$ ipython --no-banner

In [1]: import numpy as np

In [2]: from numpy import linalg as LA

In [3]: np.set_printoptions(precision=3, suppress=True, linewidth=140)

In [4]: mat = np.array([[11.0, 9.0, 9.0, 0.0],
   ...:     [9.0, 11.0, 9.0, 0.0],
   ...:     [9.0, 9.0, 11.0, 0.0],
   ...:     [0.0, 0.0, 0.0, 2.0]])

In [5]: print(np.abs(LA.svd(mat)[2][-1]))
[0.816 0.408 0.408 0.   ]

In [6]: print(round(np.log10(LA.cond(mat))))
1

In [7]: print(np.sort(LA.eigvals(mat).real))
[ 2.  2.  2. 29.]

In [8]: print(np.flatnonzero(LA.matrix_power((mat != 0) + (mat.T != 0) + np.eye(4), 4)[1]))
[0 1 2]

In [9]: arr = np.load("x.npy")

In [10]: print(arr)
[[  5.698   6.786   7.975   9.031]
 [ -4.838  -5.792  -6.741  -7.747]
 [ -6.399  -7.657  -8.947 -10.232]
 [ -8.551 -10.25  -12.006 -13.679]
 [  0.899   1.067   1.276   1.432]
 [ -0.453  -0.526  -0.603  -0.683]
 [  7.008   8.449   9.819  11.285]
 [  3.149   3.76    4.392   5.008]
 [  2.046   2.429   2.876   3.282]
 [ -3.351  -4.061  -4.703  -5.365]
 [ -0.185  -0.24   -0.31   -0.339]
 [  1.293   1.55    1.835   2.117]
 [ -2.494  -2.993  -3.495  -3.966]
 [  1.233   1.433   1.749   1.965]
 [  5.703   6.834   7.957   9.101]
 [ -3.892  -4.681  -5.509  -6.195]
 [ -0.588  -0.753  -0.863  -0.994]
 [  0.999   1.188   1.402   1.578]
 [ 11.572  13.934  16.239  18.569]
 [ -7.427  -8.948 -10.393 -11.871]
 [  0.789   1.019   1.169   1.306]
 [  0.464   0.548   0.631   0.692]
 [  1.842   2.209   2.57    2.905]
 [ -6.442  -7.736  -8.982 -10.276]]

In [11]: Z = arr[[7, 5]].astype(float)

In [12]: for _ in range(3):
    ...:     labels = LA.norm(arr[:, None] - Z, axis=-1).argmin(axis=1)
    ...:     Z = np.array([arr[labels == j].mean(axis=0) for j in range(2)])
    ...: 

In [13]: print(labels)
[0 1 1 1 1 1 0 0 0 1 1 1 1 1 0 1 1 1 0 1 1 1 0 1]

In [14]: print(Z)
[[ 5.288  6.343  7.404  8.454]
 [-2.291 -2.755 -3.205 -3.662]]

In [15]: print(np.abs(Z[1] - Z[0]).argmax())
3

In [16]: Ac = (arr - arr.mean(axis=0)) / arr.std(axis=0)

In [17]: print(Ac.std(axis=0))
[1. 1. 1. 1.]

In [18]: print(np.argwhere(np.abs(Ac) > 2))
[[18  0]
 [18  1]
 [18  2]
 [18  3]]

In [19]: b = LA.lstsq(np.delete(Ac, 1, axis=1), Ac[:, 1])[0]

In [20]: print(b)
[0.192 0.229 0.579]

In [21]: labels = arr[:, 0] > np.median(arr[:, 0])

In [22]: u = arr[labels].mean(axis=0) - arr[~labels].mean(axis=0)

In [23]: print(u)
[ 7.199  8.646 10.098 11.52 ]

In [24]: print(((arr - arr.mean(axis=0)) @ u > 0).astype(int))
[1 0 0 0 1 0 1 1 1 0 0 1 0 1 1 0 0 1 1 0 1 1 1 0]

In [25]: print(round(float((((arr - arr.mean(axis=0)) @ u > 0) == labels).mean()), 3))
0.958

In [26]: print(np.argsort(-np.abs(u).round(6), kind="stable"))
[3 2 1 0]

In [27]: print(labels.astype(int))
[1 0 0 0 1 0 1 1 1 0 0 1 0 1 1 0 0 1 1 0 1 0 1 0]

In [28]: Ac = arr - arr.mean(axis=0)

In [29]: vecs = LA.svd(Ac)[2][:1]

In [30]: A2 = Ac - Ac @ vecs.T @ vecs

In [31]: print(np.diag(vecs.T @ vecs))
[0.144 0.207 0.282 0.368]

In [32]: print(A2.std(axis=0))
[0.017 0.017 0.019 0.018]

In [33]: x0 = np.array([0, -1, -1, 2])

In [34]: print(arr @ np.eye(4)[3])
[  9.031  -7.747 -10.232 -13.679   1.432  -0.683  11.285   5.008   3.282  -5.365  -0.339   2.117  -3.966   1.965   9.101  -6.195  -0.994
   1.578  18.569 -11.871   1.306   0.692   2.905 -10.276]

In [35]: M = np.array([[3, 1, 2], [-3, 1, 0], [3, 1, 2]])

In [36]: print(M)
[[ 3  1  2]
 [-3  1  0]
 [ 3  1  2]]

In [37]: print(np.round(np.trace(LA.pinv(M) @ M), 3))
2.0

In [38]: print(np.abs(np.diag(LA.qr(M)[1])) > 1e-9)
[ True  True False]

In [39]: print(M @ LA.pinv(M) @ M)
[[ 3.  1.  2.]
 [-3.  1.  0.]
 [ 3.  1.  2.]]

In [40]: print(LA.matrix_rank(M))
2

In [41]: print(np.unravel_index(np.abs(M).argmax(), M.shape))
(np.int64(0), np.int64(0))

In [42]: print(np.diff(M, axis=0))
[[-6  0 -2]
 [ 6  0  2]]

In [43]: print(np.abs(M).max())
3

In [44]: rng = np.random.default_rng(280508)

In [45]: A2 = M + rng.integers(-2, 3, (3, 2)) @ rng.integers(-2, 3, (2, 3))

In [46]: print(A2)
[[ 6  0 -1]
 [-2 -1 -1]
 [ 5  2  0]]

In [47]: print(np.round(LA.svd(A2 - M, compute_uv=False), 3) + 0)
[5.366 2.283 0.   ]

In [48]: J = np.load("case12.npy")

In [49]: print(J)
[[ 0.3  0.  -2. ]
 [ 0.   2.3  1. ]
 [ 0.   0.  -1.7]]

In [50]: Q, Rm = LA.qr(J)

In [51]: print(abs(Rm[0, 0]), round(LA.norm(J[:, 0]), 3))
0.3 0.3

In [52]: print(Q @ Rm)
[[ 0.3  0.  -2. ]
 [ 0.   2.3  1. ]
 [ 0.   0.  -1.7]]

In [53]: print(np.trace(Q @ Q.T))
3.0

In [54]: ev, vecs = LA.eig(J)

In [55]: print(round(float(np.prod(ev)), 3))
-1.173

In [56]: print(J @ vecs[:, 0] - ev[0] * vecs[:, 0])
[0. 0. 0.]

In [57]: print(np.sort(LA.eigvals(J @ J)))
[0.09 2.89 5.29]

In [58]: left, sigma, vt = LA.svd(J)

In [59]: print(np.argmax(sigma[:-1] / (sigma[1:] + 1e-6)) + 1)
2

In [60]: print(sigma)
[3.043 1.993 0.193]

In [61]: A2 = left[:, :2] @ np.diag(sigma[:2]) @ vt[:2]

In [62]: print(np.round(LA.norm(J - A2) / LA.norm(J), 3))
0.053

In [63]: print(LA.matrix_rank(J, rtol=0.05))
3

In [64]: print(LA.matrix_rank(A2))
2

In [65]: print(round(np.abs(J - A2).max(), 3))
0.148

In [66]: A2 = np.array([[5, 1, 3], [5, 3, 2], [1, 4, 4]])

In [67]: data = np.triu(A2)

In [68]: print(data)
[[5 1 3]
 [0 3 2]
 [0 0 4]]

In [69]: print(np.sort(np.abs(LA.eigvals(data))))
[3. 4. 5.]

In [70]: print(round(float(LA.det(data)), 3))
60.0

In [71]: print(round(float(np.abs(LA.eigvals(data)).max()), 3))
5.0

In [72]: x0 = np.array([2, 2, 0])

In [73]: h = np.maximum(data @ x0, 0)

In [74]: print(np.maximum(data @ (3 * x0), 0))
[36 18  0]

In [75]: print(data * (h > 1e-9)[:, None])
[[5 1 3]
 [0 3 2]
 [0 0 0]]

In [76]: print(np.tanh(data @ x0))
[1. 1. 0.]

In [77]: print(np.maximum(data @ x0, 0) - np.maximum(-data @ x0, 0))
[12  6  0]

In [78]: print(data.T @ h)
[60 30 48]

In [79]: feats = np.load("block18.npy")

In [80]: print(feats)
[[ 4 -6  9  1]
 [ 1  4 -6  9]
 [ 9  1  4 -6]
 [-6  9  1  4]]

In [81]: labels = rng.permutation(4)

In [82]: A2 = feats[:, labels] * rng.choice([-1, 1], 4)

In [83]: print(A2)
[[-6  1 -9  4]
 [ 4  9  6  1]
 [ 1 -6 -4  9]
 [ 9  4 -1 -6]]

In [84]: left, _, vt = LA.svd(feats.T @ A2)

In [85]: print(labels)
[1 3 2 0]

In [86]: print(np.round(LA.det(2 * feats), 3), np.round(LA.det(feats), 3))
170496.0 10656.0

In [87]: rank = LA.matrix_rank(M)

In [88]: print(rank)
2

In [89]: ns = LA.svd(M)[2][rank:].T

In [90]: print([int(LA.matrix_rank(np.delete(M, i, axis=0))) for i in range(3)])
[2, 1, 2]

In [91]: print([int(LA.matrix_rank(M[:, :j + 1])) for j in range(3)])
[1, 2, 2]

In [92]: print(np.round(M @ ns, 3) + 0)
[[0.]
 [0.]
 [0.]]

In [93]: print(ns @ ns.T)
[[ 0.053  0.158 -0.158]
 [ 0.158  0.474 -0.474]
 [-0.158 -0.474  0.474]]

In [94]: A2 = np.array([[-3, 2, 3, -1, 0, 0],
    ...:     [-1, 3, 3, 3, 1, 1],
    ...:     [0, 2, 0, -2, 2, -3],
    ...:     [3, -1, -1, -3, -1, -1],
    ...:     [2, -2, -3, -2, 3, 3],
    ...:     [0, -1, -1, -1, -2, 1]])

In [95]: E = np.triu(A2, 1)

In [96]: print(E)
[[ 0  2  3 -1  0  0]
 [ 0  0  3  3  1  1]
 [ 0  0  0 -2  2 -3]
 [ 0  0  0  0 -1 -1]
 [ 0  0  0  0  0  3]
 [ 0  0  0  0  0  0]]

In [97]: left, sigma, vt = LA.svd(E)

In [98]: vecs = vt[:(sigma > 1e-8).sum()]

In [99]: x0 = E[5] + -2 * E[4] + rng.integers(2) * np.eye(6)[4]

In [100]: print(x0)
[ 0.  0.  0.  0.  0. -6.]

In [101]: print(np.round(vecs.T @ vecs, 3) + 0)
[[0. 0. 0. 0. 0. 0.]
 [0. 1. 0. 0. 0. 0.]
 [0. 0. 1. 0. 0. 0.]
 [0. 0. 0. 1. 0. 0.]
 [0. 0. 0. 0. 1. 0.]
 [0. 0. 0. 0. 0. 1.]]

In [102]: print(np.round(LA.norm(x0 - vecs.T @ vecs @ x0), 3))
0.0

In [103]: print(np.allclose(E[:-1].T @ LA.lstsq(E[:-1].T, E[-1])[0], E[-1]))
True

In [104]: print(np.abs(np.diag(LA.qr(E)[1])) > 1e-9)
[False False False False False False]

In [105]: print(round(float(np.trace(LA.pinv(E) @ E)), 3))
5.0

In [106]: print(LA.lstsq(E[:-1].T, E[-1])[2])
5

In [107]: print(np.round(E @ LA.pinv(E) @ E, 3) + 0)
[[ 0.  2.  3. -1.  0.  0.]
 [ 0.  0.  3.  3.  1.  1.]
 [ 0.  0.  0. -2.  2. -3.]
 [ 0.  0.  0.  0. -1. -1.]
 [ 0.  0.  0.  0.  0.  3.]
 [ 0.  0.  0.  0.  0.  0.]]

In [108]: W = np.array([[-1, 2, -2, -2],
     ...:     [-2, 1, 3, -1],
     ...:     [-2, 3, 3, 1],
     ...:     [-2, -3, 3, -3],
     ...:     [-1, 1, 1, 0],
     ...:     [2, -1, -3, 3]])

In [109]: b = np.array([1, 0, -2, -1])

In [110]: act = np.maximum(E @ W + b, 0)

In [111]: print((act > 0).mean(axis=0))
[0.333 0.333 0.5   0.333]

In [112]: Z = np.array([[0, -2, 1], [-2, 2, 2], [-2, 0, -1], [-2, 0, 2]])

In [113]: print(W @ Z)
[[  4   6   1]
 [ -6   6  -5]
 [-14  10   3]
 [  6  -2 -17]
 [ -4   4   0]
 [  2  -6   9]]

In [114]: print(act @ Z)
[[-54  28  24]
 [-28   0 -14]
 [-28  22  19]
 [  0   0   0]
 [-16 -14  23]
 [  0  -2   1]]

In [115]: print((act @ Z).round(6).argmax(axis=1))
[1 1 1 0 2 2]

In [116]: W0 = np.load("dump.npy")

In [117]: print(W0)
[[0 1 0 1 0 0]
 [1 0 0 1 1 0]
 [0 0 0 1 0 0]
 [1 1 1 0 0 0]
 [0 1 0 0 0 0]
 [0 0 0 0 0 0]]

In [118]: u = np.array([-1, 1, 3])

In [119]: print(np.array([np.convolve(row, u, "same") for row in E]))
[[-2 -1 10  8 -3  0]
 [ 0 -3  0 11  9  4]
 [ 0  0  2 -4 -1  3]
 [ 0  0  0  1  0 -4]
 [ 0  0  0  0 -3  3]
 [ 0  0  0  0  0  0]]

In [120]: print(np.polyval(u, E[0]))
[ 3  1 -3  1  3  3]

In [121]: print(np.cross(E[0, :3], E[1, :3]))
[6 0 0]

In [122]: print(np.argwhere(np.triu(W0)))
[[0 1]
 [0 3]
 [1 3]
 [1 4]
 [2 3]]

In [123]: print(W0.sum(axis=0))
[2 3 1 3 1 0]

In [124]: L = np.diag(W0.sum(axis=1)) - W0

In [125]: print(L @ np.ones(6))
[0. 0. 0. 0. 0. 0.]

In [126]: print((LA.eigvalsh(L) < 1e-8).sum())
2

In [127]: print(LA.matrix_rank(L))
4

In [128]: ev, vecs = LA.eigh(W0)

In [129]: print((ev > 1e-8).sum(), (ev < -1e-8).sum())
2 2

In [130]: print(ev.round(3) + 0)
[-1.618 -1.303  0.     0.     0.618  2.303]

In [131]: print(np.round(LA.eigvalsh(W0 @ W0), 3) + 0)
[0.    0.    0.382 1.697 2.618 5.303]

In [132]: print(np.round(vecs.T @ W0 @ vecs, 3) + 0)
[[-1.618  0.     0.     0.     0.     0.   ]
 [ 0.    -1.303  0.     0.     0.     0.   ]
 [ 0.     0.     0.     0.     0.     0.   ]
 [ 0.     0.     0.     0.     0.     0.   ]
 [ 0.     0.     0.     0.     0.618  0.   ]
 [ 0.     0.     0.     0.     0.     2.303]]

In [133]: print(np.round(vecs.T @ vecs, 3) + 0)
[[1. 0. 0. 0. 0. 0.]
 [0. 1. 0. 0. 0. 0.]
 [0. 0. 1. 0. 0. 0.]
 [0. 0. 0. 1. 0. 0.]
 [0. 0. 0. 0. 1. 0.]
 [0. 0. 0. 0. 0. 1.]]

In [134]: print(np.unique(ev.round(6) + 0, return_counts=True)[1])
[1 1 2 1 1]

In [135]: print(round(float(ev.sum()), 3), np.trace(W0))
-0.0 0

In [136]: print(LA.eigvalsh(W0 + 4 * np.eye(6)))
[2.382 2.697 4.    4.    4.618 6.303]

In [137]: print(LA.lstsq(W0[:-1].T, W0[-1])[2])
4

In [138]: print(round(float(np.trace(LA.pinv(W0) @ W0)), 3))
4.0

In [139]: print(np.allclose(W0[:-1].T @ LA.lstsq(W0[:-1].T, W0[-1])[0], W0[-1]))
True

In [140]: print(np.unique(W0.round(6), axis=0).shape)
(6, 6)

In [141]: left, sigma, vt = LA.svd(W0)

In [142]: vecs = vt[:(sigma > 1e-8).sum()]

In [143]: x0 = W0[2] + 4 * W0[0] + rng.integers(2) * np.eye(6)[1]

In [144]: print(x0)
[0. 5. 0. 5. 0. 0.]

In [145]: print(round(float(LA.norm(x0 - vecs.T @ vecs @ x0)), 3))
0.0
